% python3 -q
>>> import numpy as np
>>> from numpy import linalg as LA
>>> np.set_printoptions(precision=2, suppress=True, linewidth=120)
>>> def rd(a):
...     return np.round(a, 2) + 0
... 
>>> mat = np.load("run8.npy")
>>> print(mat)
[[ 0.  0. -1. -1. -1.  0.  0. -1. -1.  0.  0.]
 [ 0.  0.  0.  0.  0. -1.  0.  0.  0. -1. -1.]
 [-1.  0.  0. -1. -1.  0.  0. -1. -1.  0.  0.]
 [-1.  0. -1.  0. -1.  0.  0. -1. -1.  0.  0.]
 [-1.  0. -1. -1.  0.  0.  0. -1. -1.  0.  0.]
 [ 0. -1.  0.  0.  0.  0.  0.  0.  0. -1. -1.]
 [ 0.  0.  0.  0.  0.  0.  0.  0.  0.  0.  0.]
 [-1.  0. -1. -1. -1.  0.  0.  0. -1.  0.  0.]
 [-1.  0. -1. -1. -1.  0.  0. -1.  0.  0.  0.]
 [ 0. -1.  0.  0.  0. -1.  0.  0.  0.  0. -1.]
 [ 0. -1.  0.  0.  0. -1.  0.  0.  0. -1.  0.]]
>>> # rows and columns are dependent
>>> Uu, sigma, Vt = LA.svd(mat)
>>> V = Vt[:(sigma > 1e-8).sum()]
>>> rng = np.random.default_rng(9073)
>>> x = mat[10] + -2 * mat[2] + rng.integers(2) * np.eye(11)[0]
>>> x
array([ 2., -1.,  0.,  2.,  2., -1.,  0.,  2.,  2., -1.,  0.])
>>> LA.matrix_rank(np.vstack([mat, x]))
np.int64(10)
>>> rd(np.diag(V.T @ V))
array([1., 1., 1., 1., 1., 1., 0., 1., 1., 1., 1.])
>>> W0 = np.load("sample16.npy")
>>> print(rd(W0))
[[ 0.93 -0.48 -0.71 -0.16 -0.38 -1.16]
 [-0.48  0.68  0.28  0.56 -0.07 -0.08]
 [-0.71  0.28  0.47  0.38 -1.58 -0.18]
 [-0.16  0.56  0.38  0.19  0.39 -1.2 ]
 [-0.38 -0.07 -1.58  0.39  0.15  2.04]
 [-1.16 -0.08 -0.18 -1.2   2.04 -0.42]]
>>> vals, V = LA.eigh(W0)
>>> x = np.array([-3, 3, 5, -3, -2, 5])
>>> (np.sign(V[:, -1].round(6)) == np.sign(V[0, -1].round(6))).astype(int)
array([1, 1, 1, 1, 0, 0])
>>> print(rd(x @ W0 @ x / (x @ x)), rd(vals[0]), rd(vals[-1]))
1.03 -3.0 3.0
>>> rd(np.abs(W0).sum(axis=1).max()), rd(np.abs(vals).max())
(np.float64(5.09), np.float64(3.0))
